% ipython --no-banner

In [1]: import numpy as np

In [2]: from numpy import linalg as LA

In [3]: np.set_printoptions(suppress=True, linewidth=160)

In [4]: rnd = lambda a: np.round(a, 2) + 0

In [5]: A = np.loadtxt("test19.csv", delimiter=",")

In [6]: print(rnd(A))
[[ 0.65  0.07  0.07 -0.07 -0.35  0.21 -0.21 -0.21 -0.35 -0.07 -0.35 -0.21 -0.07]
 [ 0.07  0.99 -0.01  0.01  0.07 -0.04  0.04  0.04  0.07  0.01  0.07  0.04  0.01]
 [ 0.07 -0.01  0.99  0.01  0.07 -0.04  0.04  0.04  0.07  0.01  0.07  0.04  0.01]
 [-0.07  0.01  0.01  0.99 -0.07  0.04 -0.04 -0.04 -0.07 -0.01 -0.07 -0.04 -0.01]
 [-0.35  0.07  0.07 -0.07  0.65  0.21 -0.21 -0.21 -0.35 -0.07 -0.35 -0.21 -0.07]
 [ 0.21 -0.04 -0.04  0.04  0.21  0.87  0.13  0.13  0.21  0.04  0.21  0.13  0.04]
 [-0.21  0.04  0.04 -0.04 -0.21  0.13  0.87 -0.13 -0.21 -0.04 -0.21 -0.13 -0.04]
 [-0.21  0.04  0.04 -0.04 -0.21  0.13 -0.13  0.87 -0.21 -0.04 -0.21 -0.13 -0.04]
 [-0.35  0.07  0.07 -0.07 -0.35  0.21 -0.21 -0.21  0.65 -0.07 -0.35 -0.21 -0.07]
 [-0.07  0.01  0.01 -0.01 -0.07  0.04 -0.04 -0.04 -0.07  0.99 -0.07 -0.04 -0.01]
 [-0.35  0.07  0.07 -0.07 -0.35  0.21 -0.21 -0.21 -0.35 -0.07  0.65 -0.21 -0.07]
 [-0.21  0.04  0.04 -0.04 -0.21  0.13 -0.13 -0.13 -0.21 -0.04 -0.21  0.87 -0.04]
 [-0.07  0.01  0.01 -0.01 -0.07  0.04 -0.04 -0.04 -0.07 -0.01 -0.07 -0.04  0.99]]

In [7]: print(np.all(LA.eigvalsh(A) > 0))
False

In [8]: print(rnd(LA.eigvalsh(A).min()))
-1.0

In [9]: print(rnd(LA.det(A)))
-1.0

In [10]: print(rnd(np.sort(np.abs(LA.eigvals(A)))))
[1. 1. 1. 1. 1. 1. 1. 1. 1. 1. 1. 1. 1.]

In [11]: print(np.allclose(A @ A.T, A.T @ A))
True

In [12]: M = np.loadtxt("w.csv", delimiter=",")

In [13]: print(M)
[[ 5.  0. 20.  0.  0.  0. 21.  9.]
 [ 0.  0.  3. 18. 22. 21.  0. 17.]
 [ 0.  6. 27.  0.  4.  0.  0. 23.]
 [ 0.  0. 24.  4. 11.  0. 12.  7.]
 [ 6. 12. 23.  0.  0.  0. 13. 10.]
 [ 0.  0.  7. 23. 19.  0. 15.  0.]
 [ 4.  4. 16.  0.  0.  4.  7. 15.]
 [ 0.  0.  3.  9.  6.  0. 24.  0.]
 [ 0.  0. 15.  2. 12. 21.  0. 33.]
 [ 0.  0.  2. 24. 28.  0. 22.  0.]
 [ 0.  0. 24.  3. 12.  0.  0. 22.]
 [ 0.  2. 23.  0.  0. 21.  0. 40.]
 [ 0.  0. 13.  2. 11.  0. 19.  9.]
 [ 0.  0. 19. 18. 23.  0. 11.  1.]
 [ 0.  0. 17.  0.  0.  5.  2. 17.]
 [ 9.  0. 20.  0.  0. 27.  0. 44.]
 [ 0.  2. 23.  0.  0. 21.  0. 40.]
 [13.  3. 20.  0.  0. 11.  2. 29.]
 [ 0.  0. 21.  0.  5.  0. 16. 11.]
 [ 0.  0.  9. 10. 17. 21.  0. 25.]
 [ 0.  0.  4.  4.  0.  4. 15.  0.]
 [ 0.  0. 14.  0.  3.  0. 25.  1.]
 [13.  3. 20.  0.  0. 11.  2. 29.]
 [ 0.  0. 25. 10. 18.  0.  7.  9.]
 [ 0.  0.  3.  8.  7. 12.  9.  7.]
 [ 0.  0. 20.  0.  0. 20.  0. 39.]
 [ 0.  0. 15.  4. 10.  0. 20.  3.]
 [ 0.  0. 12.  0.  4.  0. 24.  7.]
 [ 0.  0. 18. 12. 16.  0. 16.  0.]
 [ 0.  0. 12.  0.  0. 13.  0. 16.]
 [ 0.  0. 24.  0.  0. 22.  0. 42.]
 [ 0.  0.  5. 11.  5.  0. 25.  0.]
 [ 9.  0. 16.  0.  0.  2. 19. 21.]
 [ 0.  0. 12.  8.  8.  6.  1. 11.]
 [ 0.  0.  2. 24. 28.  0. 22.  0.]
 [ 0.  0. 11.  3.  0.  0. 21.  0.]
 [ 0.  0. 21.  0.  5.  0. 16. 11.]]

In [14]: # row 16 repeats row 11

In [15]: W2 = M[[10, 31]].astype(float)

In [16]: for _ in range(6):
    ...:     z = LA.norm(M[:, None] - W2, axis=-1).argmin(axis=1)
    ...:     W2 = np.array([M[z == j].mean(axis=0) for j in range(2)])
    ...: 

In [17]: print(z)
[1 0 0 1 1 1 1 1 0 1 0 0 1 1 0 0 0 0 1 0 1 1 0 1 1 0 1 1 1 0 0 1 1 1 1 1 1]

In [18]: print(np.bincount(z))
[14 23]

In [19]: print(np.abs(W2[1] - W2[0]).argmax())
7
